% python3 -q
>>> import numpy as np
>>> np.set_printoptions(suppress=True, linewidth=140)
>>> W0 = np.load("layer5.npy")
>>> W0
array([[-0.4,  0.4, -2.1],
       [-0.1, -1.1, -0.1]])
>>> out = np.array([[3, 2, 1], [0, 0, 1], [1, 1, 2]])
>>> np.linalg.matrix_rank(np.vstack([W0, out.T]))
np.int64(3)
>>> np.round(out.T @ W0.T, 2)
array([[-3.3, -0.4],
       [-2.9, -0.3],
       [-4.2, -1.4]])
>>> np.vstack([W0, out.T]).shape
(5, 3)
>>> F = np.array([[1.78, -3.44, -2.46], [0.84, -2.06, -0.14]])
>>> F
array([[ 1.78, -3.44, -2.46],
       [ 0.84, -2.06, -0.14]])
>>> vec = np.array([1, 0, 0])
>>> h = np.maximum(F @ vec, 0)
>>> F * (h > 1e-9)[:, None]
array([[ 1.78, -3.44, -2.46],
       [ 0.84, -2.06, -0.14]])
>>> np.flatnonzero(h > 1e-9)
array([0, 1])
>>> np.maximum(F @ vec, 0) - np.maximum(-F @ vec, 0)
array([1.78, 0.84])
>>> np.round(F.T @ h, 2)
array([ 3.87, -7.85, -4.5 ])
>>> u, r1 = F[0], F[1]
>>> np.round(u @ r1, 2)
np.float64(8.93)
>>> p = (u @ r1) / (u @ u) * u
>>> round(float(np.linalg.norm(u + r1) ** 2 + np.linalg.norm(u - r1) ** 2), 2)
52.04
>>> p.round(2)
array([ 0.75, -1.46, -1.04])
>>> rng = np.random.default_rng(127)
>>> out = F + rng.integers(-2, 3, (2, 1)) @ rng.integers(-2, 3, (1, 3))
>>> out.round(2)
array([[ 1.78, -3.44, -2.46],
       [-1.16, -0.06, -0.14]])
>>> np.round(np.linalg.svd(out - F, compute_uv=False), 2)
array([2.83, 0.  ])
>>> np.linalg.matrix_rank(out - F, tol=1e-8)
np.int64(1)
>>> np.linalg.matrix_rank(out)
np.int64(2)
>>> np.round(np.diff(out, axis=0), 2)
array([[-2.94,  3.38,  2.32]])
>>> out[:, 3]
Traceback (most recent call last):
  File "<python-input-28>", line 1, in <module>
    out[:, 3]
    ~~~^^^^^^
IndexError: index 3 is out of bounds for axis 1 with size 3
>>> np.round(out.sum(axis=0), 2)
array([ 0.62, -3.5 , -2.6 ])
>>> out.shape
(2, 3)
>>> np.count_nonzero(out)
np.int64(6)
>>> np.round(np.linalg.svd(out, compute_uv=False), 2)
array([4.6 , 1.12])
>>> np.zeros(2, 3)
Traceback (most recent call last):
  File "<python-input-33>", line 1, in <module>
    np.zeros(2, 3)
    ~~~~~~~~^^^^^^
TypeError: Cannot interpret '3' as a data type
>>> np.abs(out).max()
np.float64(3.44)
>>> M = np.loadtxt("arr.csv", delimiter=",")
>>> M
array([[ 0.2 , -0.6 ,  0.9 ,  0.2 ],
       [-0.6 ,  0.1 , -0.5 , -2.3 ],
       [-0.55,  0.11, -0.49, -2.3 ],
       [ 0.8 , -0.2 , -0.5 ,  0.9 ]])
>>> U, sv, vt = np.linalg.svd(M)
>>> sv.round(2)
array([3.59, 1.17, 0.69, 0.03])
>>> np.argmax(sv[:-1] / (sv[1:] + 1e-6)) + 1
np.int64(3)
>>> out = U[:, :3] @ np.diag(sv[:3]) @ vt[:3]
>>> np.round(np.linalg.norm(M - out) / np.linalg.norm(M), 2)
np.float64(0.01)
>>> round(np.abs(M - out).max(), 2)
np.float64(0.01)
>>> W = np.array([[-1, 0], [1, -1], [-3, -1], [0, -2]])
>>> b = np.array([2, 1])
>>> act = np.maximum(M @ W + b, 0)
>>> (act > 0).mean(axis=0)
array([0.75, 0.75])
>>> act.round(2)
array([[0.  , 0.3 ],
       [4.2 , 6.  ],
       [4.13, 5.98],
       [2.5 , 0.  ]])
>>> C = np.array([[2, 0], [2, 2]])
>>> W @ C
array([[-2,  0],
       [ 0, -2],
       [-8, -2],
       [-4, -4]])
>>> K = np.array([[1.0, 0.0, 0.0], [0.25, 0.5, 0.25], [0.33, 0.17, 0.5]])
>>> K
array([[1.  , 0.  , 0.  ],
       [0.25, 0.5 , 0.25],
       [0.33, 0.17, 0.5 ]])
>>> u = np.array([5, -3, 2])
>>> out = K + np.outer(u, np.eye(3)[0])
>>> round(np.linalg.det(out) / np.linalg.det(K), 2), round(1 + np.linalg.solve(K, u)[0], 2)
(np.float64(6.0), np.float64(6.0))
>>> out
array([[ 6.  ,  0.  ,  0.  ],
       [-2.75,  0.5 ,  0.25],
       [ 2.33,  0.17,  0.5 ]])
>>> vals, evecs = np.linalg.eig(K)
>>> np.round(np.sort(np.linalg.eigvals(np.linalg.inv(K))), 2)
array([1.  , 1.42, 3.4 ])
>>> round(np.prod(vals), 2)
np.float64(0.21)
>>> np.round(np.sort(np.linalg.eigvals(K.T)), 2)
array([0.29, 0.71, 1.  ])
